In [1]: import numpy as np

In [2]: np.set_printoptions(precision=1, suppress=True, linewidth=120)

In [3]: F = np.load("block6.npy")

In [4]: F
Out[4]: 
array([[0, 0, 0, 0, 0, 0, 0, 0, 1, 0],
       [0, 0, 0, 0, 0, 0, 0, 0, 0, 1],
       [0, 0, 1, 0, 0, 0, 0, 0, 0, 0],
       [0, 0, 0, 1, 0, 0, 0, 0, 0, 0],
       [0, 0, 0, 0, 0, 1, 0, 0, 0, 0],
       [0, 0, 0, 0, 0, 0, 1, 0, 0, 0],
       [1, 0, 0, 0, 0, 0, 0, 0, 0, 0],
       [0, 1, 0, 0, 0, 0, 0, 0, 0, 0],
       [0, 0, 0, 0, 1, 0, 0, 0, 0, 0],
       [0, 0, 0, 0, 0, 0, 0, 1, 0, 0]])

In [5]: M2 = np.linalg.inv(F)

In [6]: F @ M2
Out[6]: 
array([[1., 0., 0., 0., 0., 0., 0., 0., 0., 0.],
       [0., 1., 0., 0., 0., 0., 0., 0., 0., 0.],
       [0., 0., 1., 0., 0., 0., 0., 0., 0., 0.],
       [0., 0., 0., 1., 0., 0., 0., 0., 0., 0.],
       [0., 0., 0., 0., 1., 0., 0., 0., 0., 0.],
       [0., 0., 0., 0., 0., 1., 0., 0., 0., 0.],
       [0., 0., 0., 0., 0., 0., 1., 0., 0., 0.],
       [0., 0., 0., 0., 0., 0., 0., 1., 0., 0.],
       [0., 0., 0., 0., 0., 0., 0., 0., 1., 0.],
       [0., 0., 0., 0., 0., 0., 0., 0., 0., 1.]])

In [7]: np.allclose(M2, F.T)
Out[7]: True

In [8]: M2
Out[8]: 
array([[0., 0., 0., 0., 0., 0., 1., 0., 0., 0.],
       [0., 0., 0., 0., 0., 0., 0., 1., 0., 0.],
       [0., 0., 1., 0., 0., 0., 0., 0., 0., 0.],
       [0., 0., 0., 1., 0., 0., 0., 0., 0., 0.],
       [0., 0., 0., 0., 0., 0., 0., 0., 1., 0.],
       [0., 0., 0., 0., 1., 0., 0., 0., 0., 0.],
       [0., 0., 0., 0., 0., 1., 0., 0., 0., 0.],
       [0., 0., 0., 0., 0., 0., 0., 0., 0., 1.],
       [1., 0., 0., 0., 0., 0., 0., 0., 0., 0.],
       [0., 1., 0., 0., 0., 0., 0., 0., 0., 0.]])

In [9]: np.round(np.linalg.norm(F, 1), 1), round(np.linalg.norm(F, np.inf), 1)
Out[9]: (np.float64(1.0), np.float64(1.0))

In [10]: F[0] @ F[9]
Out[10]: np.int64(0)

In [11]: round(float(np.linalg.norm(F) ** 2 / np.linalg.norm(F, 2) ** 2), 1)
Out[11]: 10.0

In [12]: x0 = np.array([4, 7, 6, -6, -4, -8, -9, 1, 7, 5])

In [13]: 10 - np.linalg.matrix_rank(F - np.eye(10), tol=1e-8)
Out[13]: np.int64(4)

In [14]: np.abs(np.linalg.eigvals(F))
Out[14]: array([1., 1., 1., 1., 1., 1., 1., 1., 1., 1.])

In [15]: F.T @ (F @ x0)
Out[15]: array([ 4,  7,  6, -6, -4, -8, -9,  1,  7,  5])

In [16]: np.linalg.inv(F)
Out[16]: 
array([[0., 0., 0., 0., 0., 0., 1., 0., 0., 0.],
       [0., 0., 0., 0., 0., 0., 0., 1., 0., 0.],
       [0., 0., 1., 0., 0., 0., 0., 0., 0., 0.],
       [0., 0., 0., 1., 0., 0., 0., 0., 0., 0.],
       [0., 0., 0., 0., 0., 0., 0., 0., 1., 0.],
       [0., 0., 0., 0., 1., 0., 0., 0., 0., 0.],
       [0., 0., 0., 0., 0., 1., 0., 0., 0., 0.],
       [0., 0., 0., 0., 0., 0., 0., 0., 0., 1.],
       [1., 0., 0., 0., 0., 0., 0., 0., 0., 0.],
       [0., 1., 0., 0., 0., 0., 0., 0., 0., 0.]])

In [17]: round(np.linalg.det(F), 1)
Out[17]: np.float64(1.0)

In [18]: np.flatnonzero(np.linalg.matrix_power((F != 0) + (F.T != 0) + np.eye(10), 10)[5])
Out[18]: array([0, 4, 5, 6, 8])

In [19]: F @ F
Out[19]: 
array([[0, 0, 0, 0, 1, 0, 0, 0, 0, 0],
       [0, 0, 0, 0, 0, 0, 0, 1, 0, 0],
       [0, 0, 1, 0, 0, 0, 0, 0, 0, 0],
       [0, 0, 0, 1, 0, 0, 0, 0, 0, 0],
       [0, 0, 0, 0, 0, 0, 1, 0, 0, 0],
       [1, 0, 0, 0, 0, 0, 0, 0, 0, 0],
       [0, 0, 0, 0, 0, 0, 0, 0, 1, 0],
       [0, 0, 0, 0, 0, 0, 0, 0, 0, 1],
       [0, 0, 0, 0, 0, 1, 0, 0, 0, 0],
       [0, 1, 0, 0, 0, 0, 0, 0, 0, 0]])

In [20]: A = np.loadtxt("m.csv", delimiter=",")

In [21]: A.round(1) + 0
Out[21]: 
array([[-0.3,  0.2, -0.5, -0.2, -0.4,  0. ,  0.2,  0.4,  0. , -0.2, -0.1,  0.1,  0.3],
       [-0.6, -0.2, -0.1,  0. ,  0.3,  0.1,  0.4,  0. , -0.1,  0.3,  0. , -0.5, -0.1],
       [-0.2,  0. , -0.1,  0.1, -0.2, -0.4, -0.3, -0.5, -0.2, -0.4, -0.2, -0.4,  0.2],
       [ 0.3,  0.1,  0.1, -0.4,  0.1,  0. ,  0.2, -0.1, -0.2,  0.1, -0.8,  0. ,  0. ],
       [ 0. ,  0.2,  0.3, -0.1, -0.1, -0.1,  0.1,  0.4, -0.3, -0.4,  0.1, -0.2, -0.6],
       [ 0.2, -0.1,  0. , -0.3,  0.1, -0.2,  0.5, -0.3,  0.6, -0.4,  0.1, -0.1,  0. ],
       [-0.1,  0.1,  0.6, -0.4,  0.1, -0.1,  0. ,  0. , -0.2,  0.1,  0.3, -0.1,  0.6],
       [ 0.3,  0.2, -0.4, -0.1,  0.2,  0.4,  0.2, -0.3, -0.5, -0.2,  0.3,  0. ,  0.1],
       [ 0.4, -0.7, -0.1,  0.1, -0.1, -0.2,  0.2,  0.3, -0.3,  0. ,  0.1, -0.2,  0.2],
       [ 0.1,  0.1,  0.3,  0.5,  0. ,  0.5,  0.2,  0.2,  0.1, -0.3, -0.3, -0.2,  0.3],
       [-0.4, -0.4,  0.2,  0.1,  0. ,  0. ,  0.3, -0.2, -0.2, -0.3, -0.1,  0.6, -0.1],
       [ 0. ,  0.4, -0.1,  0.5,  0.4, -0.6,  0.3,  0.1, -0.2,  0.1,  0. ,  0.1,  0.1],
       [ 0.1,  0.1,  0.2,  0.2, -0.7,  0. ,  0.4, -0.3, -0.1,  0.4,  0.1, -0.1, -0.1]])

In [22]: x0 = np.array([2, -3, -2, -3, 2, 0, 3, -3, -2, 3, 1, 0, -2])

In [23]: target = A @ x0

In [24]: target
Out[24]: array([-2.3,  2.9, -1.9,  2.3, -1.4,  1.6, -0.9,  3.1,  2.5, -4.5,  0.3, -0.4,  1.2])

In [25]: np.round(np.linalg.solve(A.T, A[9]), 1) + 0
Out[25]: array([0., 0., 0., 0., 0., 0., 0., 0., 0., 1., 0., 0., 0.])
